$ python3 -q
>>> import numpy as np
>>> import numpy.linalg as la
>>> np.set_printoptions(suppress=True, linewidth=200)
>>> rnd = lambda a: np.round(a, 3) + 0
>>> W0 = np.load("w.npy")
>>> W0
array([[ 3,  3,  3,  3],
       [ 3,  6,  6,  6],
       [ 3,  6,  9,  9],
       [ 3,  6,  9, 12]])
>>> # equal to its transpose
>>> proj = np.triu(np.array([[4, 1, 3, 2], [4, 2, 0, 3], [5, 5, 2, 5], [5, 1, 1, 4]]), 1) + np.eye(4)
>>> Y = proj @ W0 @ la.inv(proj)
>>> proj @ W0 - W0 @ proj
array([[ 18.,  33.,  42.,  27.],
       [  9.,  15.,  18., -18.],
       [ 15.,  27.,  36.,  -9.],
       [  0.,  -3.,  -9., -69.]])
>>> Y = la.inv(W0)
>>> rnd(la.inv(Y))
array([[ 3.,  3.,  3.,  3.],
       [ 3.,  6.,  6.,  6.],
       [ 3.,  6.,  9.,  9.],
       [ 3.,  6.,  9., 12.]])
>>> rnd(la.slogdet(W0)[0])
np.float64(1.0)
>>> rnd(Y)
array([[ 0.667, -0.333,  0.   ,  0.   ],
       [-0.333,  0.667, -0.333,  0.   ],
       [ 0.   , -0.333,  0.667, -0.333],
       [ 0.   ,  0.   , -0.333,  0.333]])
>>> np.allclose(Y, W0.T)
False
>>> rnd(la.det(W0) * la.det(Y))
np.float64(1.0)
>>> theta = np.radians(30)
>>> R = np.eye(4)
>>> R[2, 2] = R[3, 3] = np.cos(theta)
>>> R[2, 3], R[3, 2] = -np.sin(theta), np.sin(theta)
>>> rnd(R)
array([[ 1.   ,  0.   ,  0.   ,  0.   ],
       [ 0.   ,  1.   ,  0.   ,  0.   ],
       [ 0.   ,  0.   ,  0.866, -0.5  ],
       [ 0.   ,  0.   ,  0.5  ,  0.866]])
>>> Y = W0 @ R.T
>>> np.allclose(W0 @ W0.T, Y @ Y.T)
True
>>> np.allclose(la.norm(W0, axis=1), la.norm(Y, axis=1))
True
>>> rnd(Y)
array([[ 3.   ,  3.   ,  1.098,  4.098],
       [ 3.   ,  6.   ,  2.196,  8.196],
       [ 3.   ,  6.   ,  3.294, 12.294],
       [ 3.   ,  6.   ,  1.794, 14.892]])
>>> rnd(la.det(R)), rnd(np.trace(R))
(np.float64(1.0), np.float64(3.732))
>>> rnd(np.abs(Y - W0).max(axis=0))
array([0.   , 0.   , 7.206, 3.294])
>>> O = W0.astype(float).copy()
>>> for j in range(4):
...     O[:, j] -= O[:, :j] @ (O[:, :j].T @ O[:, j])
...     O[:, j] /= la.norm(O[:, j])
... 
>>> rnd(O.T @ O)
array([[1., 0., 0., 0.],
       [0., 1., 0., 0.],
       [0., 0., 1., 0.],
       [0., 0., 0., 1.]])
>>> arr = np.load("run14.npy")
>>> arr
array([[-0.371, -0.999,  0.998,  0.05 , -0.811, -0.909,  0.282],
       [ 0.508, -0.999,  0.943,  0.149, -0.319, -0.515, -0.254],
       [ 0.91 , -1.   ,  0.811,  0.38 ,  0.02 , -0.188, -0.726],
       [-0.04 ,  1.   , -0.994, -0.922,  0.993,  0.995,  0.925],
       [-0.68 ,  1.   , -0.909, -0.735,  0.821,  0.869,  0.848],
       [-0.537,  0.778,  0.997, -0.992,  0.986,  0.956,  0.998],
       [-0.988,  0.544,  0.523,  0.983, -1.   , -1.   , -0.938],
       [ 0.923, -0.757, -0.995,  0.837,  0.03 ,  0.363, -0.97 ],
       [-0.811,  0.991, -0.957,  0.879, -0.959, -0.909, -0.845],
       [-0.808,  0.992, -0.721,  0.43 , -0.753, -0.641, -0.168],
       [-0.914, -0.996,  0.944,  0.984, -1.   , -1.   , -0.967],
       [ 0.834, -0.478,  0.05 , -0.848,  0.979,  0.97 ,  0.749],
       [ 0.319,  0.976, -0.97 , -0.02 ,  0.617,  0.74 , -0.217],
       [-0.664, -0.658,  0.254,  0.864, -0.976, -0.97 , -0.821]])
>>> theta = np.radians(72)
>>> R = np.eye(7)
>>> R[2, 2] = R[6, 6] = np.cos(theta)
>>> R[2, 6], R[6, 2] = -np.sin(theta), np.sin(theta)
>>> rnd(R)
array([[ 1.   ,  0.   ,  0.   ,  0.   ,  0.   ,  0.   ,  0.   ],
       [ 0.   ,  1.   ,  0.   ,  0.   ,  0.   ,  0.   ,  0.   ],
       [ 0.   ,  0.   ,  0.309,  0.   ,  0.   ,  0.   , -0.951],
       [ 0.   ,  0.   ,  0.   ,  1.   ,  0.   ,  0.   ,  0.   ],
       [ 0.   ,  0.   ,  0.   ,  0.   ,  1.   ,  0.   ,  0.   ],
       [ 0.   ,  0.   ,  0.   ,  0.   ,  0.   ,  1.   ,  0.   ],
       [ 0.   ,  0.   ,  0.951,  0.   ,  0.   ,  0.   ,  0.309]])
>>> Y = arr @ R.T
>>> np.allclose(arr @ arr.T, Y @ Y.T)
True
>>> np.allclose(la.norm(arr, axis=1), la.norm(Y, axis=1))
True
>>> rnd(la.det(R)), rnd(np.trace(R))
(np.float64(1.0), np.float64(5.618))
>>> rng = np.random.default_rng(51)
>>> idx = rng.permutation(4)
>>> idx
array([1, 2, 3, 0])
>>> Y = W0[idx][:, idx]
>>> np.allclose(Y, W0)
False
>>> np.diag(Y)
array([ 6,  9, 12,  3])
>>> gram = np.cov(arr, rowvar=False)
>>> rnd(la.eigvalsh(gram)[::-1])
array([2.635, 1.198, 0.683, 0.131, 0.065, 0.004, 0.   ])
>>> rnd(np.polyfit(arr[:, 3], arr[:, 0], 1))
array([-0.224, -0.133])
>>> rnd(arr.std(axis=0))
array([0.697, 0.888, 0.843, 0.722, 0.803, 0.823, 0.742])
>>> Xs = arr - arr.mean(axis=0)
>>> vecs = la.svd(Xs)[2][:6]
>>> Y = Xs - Xs @ vecs.T @ vecs
>>> la.norm(Y, axis=1).round(6).argmax()
np.int64(4)
>>> rnd(np.cov(Xs @ vecs.T, rowvar=False))
array([[2.635, 0.   , 0.   , 0.   , 0.   , 0.   ],
       [0.   , 1.198, 0.   , 0.   , 0.   , 0.   ],
       [0.   , 0.   , 0.683, 0.   , 0.   , 0.   ],
       [0.   , 0.   , 0.   , 0.131, 0.   , 0.   ],
       [0.   , 0.   , 0.   , 0.   , 0.065, 0.   ],
       [0.   , 0.   , 0.   , 0.   , 0.   , 0.004]])
>>> feats = np.load("block12.npy")
>>> feats
array([[ 8, -6, -2,  0,  0, -8,  2],
       [-6, 13,  4, -7,  2, 10, -9],
       [-2,  4,  6, -1, -1,  6, -5],
       [ 0, -7, -1,  7, -5, -2,  7],
       [ 0,  2, -1, -5, 10, -2, -5],
       [-8, 10,  6, -2, -2, 12, -6],
       [ 2, -9, -5,  7, -5, -6, 10]])
>>> # symmetric
>>> left, s, vt = la.svd(feats)
>>> vecs = vt[:(s > 1e-8).sum()]
>>> x = feats[1] + -1 * feats[4] + rng.integers(2) * np.eye(7)[3]
>>> x
array([-6., 11.,  5., -2., -8., 12., -4.])
>>> rnd(la.norm(x - vecs.T @ vecs @ x))
np.float64(0.0)
>>> rnd(np.diag(vecs.T @ vecs))
array([0.649, 0.564, 0.655, 0.425, 0.852, 0.426, 0.43 ])
